% ipython --no-banner

In [1]: import numpy as np

In [2]: np.set_printoptions(suppress=True, linewidth=100)

In [3]: X = np.minimum.outer(np.arange(1, 10), np.arange(1, 10)) * -3

In [4]: print(X)
[[ -3  -3  -3  -3  -3  -3  -3  -3  -3]
 [ -3  -6  -6  -6  -6  -6  -6  -6  -6]
 [ -3  -6  -9  -9  -9  -9  -9  -9  -9]
 [ -3  -6  -9 -12 -12 -12 -12 -12 -12]
 [ -3  -6  -9 -12 -15 -15 -15 -15 -15]
 [ -3  -6  -9 -12 -15 -18 -18 -18 -18]
 [ -3  -6  -9 -12 -15 -18 -21 -21 -21]
 [ -3  -6  -9 -12 -15 -18 -21 -24 -24]
 [ -3  -6  -9 -12 -15 -18 -21 -24 -27]]

In [5]: M2 = X / np.linalg.norm(X, axis=1, keepdims=True)

In [6]: cov = M2 @ M2.T

In [7]: print((np.abs(cov) > 0.9).astype(int))
[[1 1 1 1 1 1 1 0 0]
 [1 1 1 1 1 1 1 1 1]
 [1 1 1 1 1 1 1 1 1]
 [1 1 1 1 1 1 1 1 1]
 [1 1 1 1 1 1 1 1 1]
 [1 1 1 1 1 1 1 1 1]
 [1 1 1 1 1 1 1 1 1]
 [0 1 1 1 1 1 1 1 1]
 [0 1 1 1 1 1 1 1 1]]

In [8]: print(round(np.degrees(np.arccos(np.clip(cov[1, 2], -1, 1))), 2))
7.17

In [9]: print(cov[1].round(2))
[0.99 1.   0.99 0.98 0.96 0.95 0.94 0.93 0.92]

In [10]: K = np.load("out14.npy")

In [11]: print(K)
[[-2  0  0  0  0  0  0  0  0]
 [ 0  0  0  0  0  0  0  0  0]
 [ 0  0  2  0  0  0  0  0  0]
 [ 0  0  0  0  0  0  0  0  0]
 [ 0  0  0  0  1  0  0  0  0]
 [ 0  0  0  0  0 -2  0  0  0]
 [ 0  0  0  0  0  0  0  0  0]
 [ 0  0  0  0  0  0  0  0  0]
 [ 0  0  0  0  0  0  0  0 -2]]

In [12]: print(np.linalg.lstsq(K[:-1].T, K[-1])[2])
4

In [13]: print(np.unique(K.round(6), axis=0).shape)
(6, 9)

In [14]: print(np.round(K @ np.linalg.pinv(K) @ K, 2))
[[-2.  0.  0.  0.  0.  0.  0.  0.  0.]
 [ 0.  0.  0.  0.  0.  0.  0.  0.  0.]
 [ 0.  0.  2.  0.  0.  0.  0.  0.  0.]
 [ 0.  0.  0.  0.  0.  0.  0.  0.  0.]
 [ 0.  0.  0.  0.  1.  0.  0.  0.  0.]
 [ 0.  0.  0.  0.  0. -2.  0.  0.  0.]
 [ 0.  0.  0.  0.  0.  0.  0.  0.  0.]
 [ 0.  0.  0.  0.  0.  0.  0.  0.  0.]
 [ 0.  0.  0.  0.  0.  0.  0.  0. -2.]]

In [15]: print(np.allclose(K[:-1].T @ np.linalg.lstsq(K[:-1].T, K[-1])[0], K[-1]))
False

In [16]: print(np.round(np.sort(np.linalg.eigvals(K)), 2))
[-2. -2. -2.  0.  0.  0.  0.  1.  2.]

In [17]: print([int(np.linalg.matrix_rank(np.linalg.matrix_power(K, p))) for p in range(1, 10)])
[5, 5, 5, 5, 5, 5, 5, 5, 5]

In [18]: print(K @ K)
[[4 0 0 0 0 0 0 0 0]
 [0 0 0 0 0 0 0 0 0]
 [0 0 4 0 0 0 0 0 0]
 [0 0 0 0 0 0 0 0 0]
 [0 0 0 0 1 0 0 0 0]
 [0 0 0 0 0 4 0 0 0]
 [0 0 0 0 0 0 0 0 0]
 [0 0 0 0 0 0 0 0 0]
 [0 0 0 0 0 0 0 0 4]]

In [19]: Uu, s, vt = np.linalg.svd(K, full_matrices=False)

In [20]: print(Uu.shape, s.shape, vt.shape)
(9, 9) (9,) (9, 9)

In [21]: print(s)
[2. 2. 2. 2. 1. 0. 0. 0. 0.]

In [22]: print(np.allclose(Uu * s @ vt, K))
True

In [23]: print(np.round(np.cumsum(s ** 2) / np.sum(s ** 2), 2))
[0.24 0.47 0.71 0.94 1.   1.   1.   1.   1.  ]

In [24]: print(Uu.T @ Uu)
[[1. 0. 0. 0. 0. 0. 0. 0. 0.]
 [0. 1. 0. 0. 0. 0. 0. 0. 0.]
 [0. 0. 1. 0. 0. 0. 0. 0. 0.]
 [0. 0. 0. 1. 0. 0. 0. 0. 0.]
 [0. 0. 0. 0. 1. 0. 0. 0. 0.]
 [0. 0. 0. 0. 0. 1. 0. 0. 0.]
 [0. 0. 0. 0. 0. 0. 1. 0. 0.]
 [0. 0. 0. 0. 0. 0. 0. 1. 0.]
 [0. 0. 0. 0. 0. 0. 0. 0. 1.]]

In [25]: print((s > 1e-8).sum())
5
